% python3 -q
>>> import numpy as np
>>> from numpy import linalg as LA
>>> np.set_printoptions(suppress=True, linewidth=120)
>>> A = np.loadtxt("layer10.csv", delimiter=",")
>>> print(A)
[[ 11.214  16.29   -3.452  17.085  13.922  -7.518]
 [ 13.141  17.427  -3.087  17.006  13.025  -8.542]
 [ -0.445 -60.742   1.184 -25.78   12.465 -15.797]
 [ -2.284 -60.123   0.022 -26.858  12.933 -16.983]
 [ -2.189 -60.277   1.477 -26.999  13.477 -15.552]
 [ 12.804  18.482  -3.747  19.448  14.439  -9.28 ]
 [ 13.841  18.505  -3.056  17.23   13.622  -7.628]
 [ -2.572 -60.714   1.353 -25.086  13.329 -15.067]
 [ -3.329 -59.055  -1.5   -26.223  14.726 -15.247]
 [ -2.975 -61.404  -1.069 -26.82   13.855 -14.891]]
>>> x0 = np.array([1, -1, 2, -3, -2, 2])
>>> y = A @ x0
>>> print(np.round(LA.pinv(A) @ A, 3) + 0)
[[1. 0. 0. 0. 0. 0.]
 [0. 1. 0. 0. 0. 0.]
 [0. 0. 1. 0. 0. 0.]
 [0. 0. 0. 1. 0. 0.]
 [0. 0. 0. 0. 1. 0.]
 [0. 0. 0. 0. 0. 1.]]
>>> print(np.round(LA.solve(A.T @ A, A.T @ y), 3))
[ 1. -1.  2. -3. -2.  2.]
>>> print(np.round(LA.lstsq(A, y)[0], 3))
[ 1. -1.  2. -3. -2.  2.]
>>> print(y.round(3))
[-106.115 -104.612   83.481   78.625   83.981 -118.954 -104.966   79.314   71.449   79.259]
>>> rng = np.random.default_rng(9984)
>>> y = y + 0.02 * rng.normal(size=10)
>>> print(y.round(3))
[-106.128 -104.571   83.475   78.627   84.015 -118.938 -104.967   79.367   71.427   79.297]
>>> coef, *_ = LA.lstsq(A, y)
>>> print(round(LA.norm(y - A @ coef), 3))
0.069
>>> print(np.round(A.T @ (y - A @ coef), 3) + 0)
[0. 0. 0. 0. 0. 0.]
>>> Y = np.c_[A[:, :3] @ np.array([[2, 2, -8], [8, 8, 6], [-5, 9, 0]]), np.array([0, 2, 1, 2, 1, 0, 2, 2, 2, 0])]
>>> print(Y.round(3))
[[ 170.008  121.68     8.028    0.   ]
 [ 181.133  137.915   -0.566    2.   ]
 [-492.746 -476.17  -360.892    1.   ]
 [-485.662 -485.354 -342.466    2.   ]
 [-493.979 -473.301 -344.15     1.   ]
 [ 192.199  139.741    8.46     0.   ]
 [ 191.002  148.218    0.302    2.   ]
 [-497.621 -478.679 -343.708    2.   ]
 [-471.598 -492.598 -327.698    2.   ]
 [-491.837 -506.803 -344.624    0.   ]]
>>> print(np.round(LA.lstsq(A, Y[:, 0])[0], 3) + 0)
[ 2.  8. -5.  0.  0.  0.]
>>> print(LA.matrix_rank(np.c_[A, Y]))
7
>>> print(np.round(LA.norm(Y - A @ LA.lstsq(A, Y)[0], axis=0), 3) + 0)
[0.    0.    0.    2.309]
>>> hat = A @ LA.solve(A.T @ A, A.T)
>>> print(np.round(np.diag(hat), 3))
[0.42  0.347 0.708 0.731 0.727 0.598 0.653 0.655 0.582 0.579]
>>> print(np.round(np.trace(hat), 3))
6.0
>>> U, sv, Vh = LA.svd(A)
>>> print(np.argmax(sv[:-1] / (sv[1:] + 1e-6)) + 1)
2
>>> Y = U[:, :2] @ np.diag(sv[:2]) @ Vh[:2]
>>> print(LA.matrix_rank(Y))
2
>>> print(np.round(LA.norm(A - Y) / LA.norm(A), 3))
0.029
>>> print(np.round(np.abs(A - Y).max(), 3))
1.692
>>> print(LA.matrix_rank(A, rtol=0.05))
2
>>> data = np.array([[-2, -3, 0, 0], [-2, -1, 0, 0], [0, 0, -2, -3], [0, 0, -2, -1]])
>>> print(data)
[[-2 -3  0  0]
 [-2 -1  0  0]
 [ 0  0 -2 -3]
 [ 0  0 -2 -1]]
>>> # 2 blocks once reordered
>>> evals, vecs = LA.eig(data)
>>> print(evals)
[-4.  1. -4.  1.]
>>> def softmax(z):
...     e = np.exp(z - z.max(axis=-1, keepdims=True))
...     return e / e.sum(axis=-1, keepdims=True)
... 
>>> print(np.round(softmax(A[1]), 3) + 0)
[0.008 0.594 0.    0.39  0.007 0.   ]
>>> print(np.round(softmax(A[1] + -1), 3) + 0)
[0.008 0.594 0.    0.39  0.007 0.   ]
>>> print(np.round(softmax(A).sum(axis=1), 3))
[1. 1. 1. 1. 1. 1. 1. 1. 1. 1.]
>>> S = A @ A.T / np.sqrt(6)
>>> print(softmax(S).round(6).argmax(axis=1))
[5 5 9 9 9 5 5 9 9 9]
>>> print(np.round(softmax(S), 3) + 0)
[[0. 0. 0. 0. 0. 1. 0. 0. 0. 0.]
 [0. 0. 0. 0. 0. 1. 0. 0. 0. 0.]
 [0. 0. 0. 0. 0. 0. 0. 0. 0. 1.]
 [0. 0. 0. 0. 0. 0. 0. 0. 0. 1.]
 [0. 0. 0. 0. 0. 0. 0. 0. 0. 1.]
 [0. 0. 0. 0. 0. 1. 0. 0. 0. 0.]
 [0. 0. 0. 0. 0. 1. 0. 0. 0. 0.]
 [0. 0. 0. 0. 0. 0. 0. 0. 0. 1.]
 [0. 0. 0. 0. 0. 0. 0. 0. 0. 1.]
 [0. 0. 0. 0. 0. 0. 0. 0. 0. 1.]]
>>> print(np.round(softmax(S + np.triu(np.full(S.shape, -np.inf), 1)), 3) + 0)
[[1.    0.    0.    0.    0.    0.    0.    0.    0.    0.   ]
 [0.    1.    0.    0.    0.    0.    0.    0.    0.    0.   ]
 [0.    0.    1.    0.    0.    0.    0.    0.    0.    0.   ]
 [0.    0.    0.    1.    0.    0.    0.    0.    0.    0.   ]
 [0.    0.    0.    0.489 0.511 0.    0.    0.    0.    0.   ]
 [0.    0.    0.    0.    0.    1.    0.    0.    0.    0.   ]
 [0.    0.    0.    0.    0.    1.    0.    0.    0.    0.   ]
 [0.    0.    0.001 0.469 0.53  0.    0.    0.    0.    0.   ]
 [0.    0.    0.    0.808 0.192 0.    0.    0.    0.    0.   ]
 [0.    0.    0.    0.    0.    0.    0.    0.    0.    1.   ]]
